>>> import numpy as np
>>> np.set_printoptions(precision=2, suppress=True, linewidth=140, floatmode="fixed")
>>> rnd = lambda a: np.round(a, 2) + 0
>>> M = np.load("block9.npy")
>>> M
array([[0.50, 0.50],
       [0.00, 1.00]])
>>> x0 = np.array([-1, 1])
>>> h1 = np.maximum(M @ x0, 0)
>>> M * (h1 > 1e-9)[:, None]
array([[0.00, 0.00],
       [0.00, 1.00]])
>>> M.T @ h1
array([0.00, 1.00])
>>> rnd(np.tanh(M @ x0))
array([0.00, 0.76])
>>> h1
array([0.00, 1.00])
>>> f = np.array([0, 3])
>>> other = M + np.outer(f, np.eye(2)[1])
>>> np.linalg.matrix_rank(np.linalg.inv(other) - np.linalg.inv(M), tol=1e-8)
np.int64(1)
>>> rnd(np.linalg.det(other) / np.linalg.det(M)), rnd(1 + np.linalg.solve(M, f)[1])
(np.float64(4.0), np.float64(4.0))
>>> hat = np.triu(np.array([[2, -1], [1, -1]]), 1) + np.eye(2)
>>> other = hat @ M @ np.linalg.inv(hat)
>>> rnd(np.linalg.det(other))
np.float64(0.5)
>>> np.trace(other), np.trace(M)
(np.float64(1.5), np.float64(1.5))
>>> rnd(np.linalg.matrix_power(M, 100))
array([[0.00, 1.00],
       [0.00, 1.00]])
>>> rnd(np.linalg.matrix_power(M, 2))
array([[0.25, 0.75],
       [0.00, 1.00]])
>>> p = np.eye(2)[0]
>>> for _ in range(3):
...     p = p @ M
...     print(p.round(2))
... 
[0.50 0.50]
[0.25 0.75]
[0.12 0.88]
>>> basis = np.sign(np.array([[-2, -1, 2, -2], [-1, 2, -3, 2], [0, 3, 1, 0], [-3, 0, -2, 1]]))
>>> other = (np.tril(basis, -1) + np.eye(4)) @ (np.triu(basis, 1) + np.eye(4))
>>> evals = np.array([3, 3, 3, 3])
>>> m1 = np.rint(other * evals @ np.linalg.inv(other)) + 0
>>> m1
array([[3.00, 0.00, 0.00, 0.00],
       [0.00, 3.00, 0.00, 0.00],
       [0.00, 0.00, 3.00, 0.00],
       [0.00, 0.00, 0.00, 3.00]])
>>> evals, evecs = np.linalg.eigh(m1)
>>> evecs.T @ m1 @ evecs
array([[3.00, 0.00, 0.00, 0.00],
       [0.00, 3.00, 0.00, 0.00],
       [0.00, 0.00, 3.00, 0.00],
       [0.00, 0.00, 0.00, 3.00]])
>>> rnd(np.linalg.eigvalsh(m1 @ m1))
array([9.00, 9.00, 9.00, 9.00])
>>> np.unique(evals.round(6) + 0, return_counts=True)[1]
array([4])
>>> rnd(np.linalg.svd(m1, compute_uv=False))
array([3.00, 3.00, 3.00, 3.00])
>>> m1 @ m1.T
array([[9.00, 0.00, 0.00, 0.00],
       [0.00, 9.00, 0.00, 0.00],
       [0.00, 0.00, 9.00, 0.00],
       [0.00, 0.00, 0.00, 9.00]])
>>> m1.T @ m1
array([[9.00, 0.00, 0.00, 0.00],
       [0.00, 9.00, 0.00, 0.00],
       [0.00, 0.00, 9.00, 0.00],
       [0.00, 0.00, 0.00, 9.00]])
>>> rnd(np.linalg.norm(m1, axis=0))
array([3.00, 3.00, 3.00, 3.00])
>>> m1[:, 3] @ m1[:, 1]
np.float64(0.0)
>>> evals, evecs = np.linalg.eigh(m1)
>>> x0 = np.array([2, 0, 1, 2])
>>> x0 @ m1 @ x0
np.float64(27.0)
>>> evecs * np.maximum(evals, 0) @ evecs.T
array([[3.00, 0.00, 0.00, 0.00],
       [0.00, 3.00, 0.00, 0.00],
       [0.00, 0.00, 3.00, 0.00],
       [0.00, 0.00, 0.00, 3.00]])
>>> evecs * np.abs(evals) @ evecs.T
array([[3.00, 0.00, 0.00, 0.00],
       [0.00, 3.00, 0.00, 0.00],
       [0.00, 0.00, 3.00, 0.00],
       [0.00, 0.00, 0.00, 3.00]])
>>> np.abs(m1).sum(axis=1).max(), np.abs(evals).max()
(np.float64(3.0), np.float64(3.0))
>>> O, evecs = np.linalg.qr(m1[:, :2])[0], np.linalg.qr(m1[:, 2:])[0]
>>> s = np.linalg.svd(O.T @ evecs, compute_uv=False)
>>> s
array([0.00, 0.00])
>>> np.degrees(np.arccos(s.clip(0, 1)))
array([90.00, 90.00])
>>> np.allclose(m1 @ m1.T, m1.T @ m1)
True
>>> (m1 @ m1)[0]
array([9.00, 0.00, 0.00, 0.00])
>>> X = np.loadtxt("a.csv", delimiter=",")
>>> rnd(X)
array([[ 0.04,  0.58,  0.58, -0.58],
       [ 0.58,  0.65, -0.35,  0.35],
       [ 0.58, -0.35,  0.65,  0.35],
       [-0.58,  0.35,  0.35,  0.65]])
>>> other = np.linalg.inv(X)
>>> rnd(X @ other)
array([[1.00, 0.00, 0.00, 0.00],
       [0.00, 1.00, 0.00, 0.00],
       [0.00, 0.00, 1.00, 0.00],
       [0.00, 0.00, 0.00, 1.00]])
>>> np.allclose(other, X.T)
True
>>> rnd(np.linalg.det(X) * np.linalg.det(other))
np.float64(1.0)
>>> (np.abs(other) > 1e-9).astype(int)
array([[1, 1, 1, 1],
       [1, 1, 1, 1],
       [1, 1, 1, 1],
       [1, 1, 1, 1]])
